>>> import numpy as np
>>> import numpy.linalg as la
>>> np.set_printoptions(precision=2, suppress=True, linewidth=120)
>>> tidy = lambda a: np.round(a, 2) + 0
>>> W0 = np.load("out2.npy")
>>> W0
array([[ 0, -6, -3,  0,  2,  1],
       [ 6,  6,  6, -2, -2, -2],
       [ 0, -3, -3,  0,  1,  1],
       [ 0, -2, -1,  0,  4,  2],
       [ 2,  2,  2, -4, -4, -4],
       [ 0, -1, -1,  0,  2,  2]])
>>> A2 = la.inv(W0)
>>> tidy(la.det(W0) * la.det(A2))
np.float64(1.0)
>>> np.allclose(A2, W0.T)
False
>>> tidy(la.slogdet(W0)[0])
np.float64(-1.0)
>>> (np.abs(A2) > 1e-9).astype(int)
array([[0, 1, 1, 0, 1, 1],
       [1, 0, 1, 1, 0, 1],
       [1, 0, 1, 1, 0, 1],
       [0, 1, 1, 0, 1, 1],
       [1, 0, 1, 1, 0, 1],
       [1, 0, 1, 1, 0, 1]])
>>> tidy(la.cond(W0))
np.float64(29.89)
>>> tidy(A2)
array([[ 0. ,  0.2,  0.4,  0. , -0.1, -0.2],
       [-0.4,  0. ,  0.4,  0.2,  0. , -0.2],
       [ 0.4,  0. , -0.8, -0.2,  0. ,  0.4],
       [ 0. ,  0.1,  0.2,  0. , -0.3, -0.6],
       [-0.2,  0. ,  0.2,  0.6,  0. , -0.6],
       [ 0.2,  0. , -0.4, -0.6,  0. ,  1.2]])
>>> tidy(la.inv(A2))
array([[ 0., -6., -3.,  0.,  2.,  1.],
       [ 6.,  6.,  6., -2., -2., -2.],
       [ 0., -3., -3.,  0.,  1.,  1.],
       [ 0., -2., -1.,  0.,  4.,  2.],
       [ 2.,  2.,  2., -4., -4., -4.],
       [ 0., -1., -1.,  0.,  2.,  2.]])
